>>> import numpy as np
>>> import numpy.linalg as la
>>> np.set_printoptions(precision=1, suppress=True, linewidth=200)
>>> X = np.load("mat.npy")
>>> X
array([[ 1, -1,  1, -1,  1, -1,  1, -1],
       [ 1, -1, -1,  1,  1, -1, -1,  1],
       [ 1,  1, -1, -1,  1,  1, -1, -1],
       [ 1,  1,  1,  1,  1,  1,  1,  1],
       [ 1,  1,  1,  1, -1, -1, -1, -1],
       [ 1, -1, -1,  1, -1,  1,  1, -1],
       [ 1, -1,  1, -1, -1,  1, -1,  1]])
>>> u = np.array([1, 2])
>>> np.convolve(X[0], u)
array([ 1,  1, -1,  1, -1,  1, -1,  1, -2])
>>> np.correlate(X[0], X[1], "full")
array([ 1, -2,  1,  0,  1, -2,  1,  0, -1,  2, -1,  0, -1,  2, -1])
>>> np.cross(X[0, :3], X[1, :3])
array([2, 2, 0])
>>> np.array([np.convolve(row, u, "same") for row in X])
array([[ 1,  1, -1,  1, -1,  1, -1,  1],
       [ 1,  1, -3, -1,  3,  1, -3, -1],
       [ 1,  3,  1, -3, -1,  3,  1, -3],
       [ 1,  3,  3,  3,  3,  3,  3,  3],
       [ 1,  3,  3,  3,  1, -3, -3, -3],
       [ 1,  1, -3, -1,  1, -1,  3,  1],
       [ 1,  1, -1,  1, -3, -1,  1, -1]])
>>> la.norm(X, axis=1).argmax()
np.int64(0)
>>> round(float(la.norm(X, "nuc")), 1)
19.8
>>> round(la.norm(X) ** 2 / la.norm(X, 2) ** 2, 1)
np.float64(7.0)
>>> la.norm(X, axis=0)
array([2.6, 2.6, 2.6, 2.6, 2.6, 2.6, 2.6, 2.6])
>>> np.round(la.norm(X[0], 1), 1), np.round(la.norm(X[0], np.inf), 1)
(np.float64(8.0), np.float64(1.0))
>>> C2 = X.T @ X
>>> np.round(la.eigvalsh(C2)[::-1], 1) + 0
array([8., 8., 8., 8., 8., 8., 8., 0.])
>>> C2
array([[ 7, -1,  1,  1,  1,  1, -1, -1],
       [-1,  7,  1,  1,  1,  1, -1, -1],
       [ 1,  1,  7, -1, -1, -1,  1,  1],
       [ 1,  1, -1,  7, -1, -1,  1,  1],
       [ 1,  1, -1, -1,  7, -1,  1,  1],
       [ 1,  1, -1, -1, -1,  7,  1,  1],
       [-1, -1,  1,  1,  1,  1,  7, -1],
       [-1, -1,  1,  1,  1,  1, -1,  7]])
>>> np.trace(C2), (X ** 2).sum()
(np.int64(56), np.int64(56))
>>> (X @ X.T).shape
(7, 7)
>>> out = X / la.norm(X, axis=1, keepdims=True)
>>> C2 = out @ out.T
>>> (C2 - 2 * np.eye(7)).round(6).argmax(axis=1)
array([1, 0, 0, 0, 0, 0, 0])
>>> (np.abs(C2) > 0.9).astype(int)
array([[1, 0, 0, 0, 0, 0, 0],
       [0, 1, 0, 0, 0, 0, 0],
       [0, 0, 1, 0, 0, 0, 0],
       [0, 0, 0, 1, 0, 0, 0],
       [0, 0, 0, 0, 1, 0, 0],
       [0, 0, 0, 0, 0, 1, 0],
       [0, 0, 0, 0, 0, 0, 1]])
>>> la.norm(out, axis=1)
array([1., 1., 1., 1., 1., 1., 1.])
>>> np.degrees(np.arccos(np.clip(C2[0, 6], -1, 1)))
np.float64(90.0)
>>> C2[0].round(1) + 0
array([1., 0., 0., 0., 0., 0., 0.])
>>> C2.round(1) + 0
array([[1., 0., 0., 0., 0., 0., 0.],
       [0., 1., 0., 0., 0., 0., 0.],
       [0., 0., 1., 0., 0., 0., 0.],
       [0., 0., 0., 1., 0., 0., 0.],
       [0., 0., 0., 0., 1., 0., 0.],
       [0., 0., 0., 0., 0., 1., 0.],
       [0., 0., 0., 0., 0., 0., 1.]])
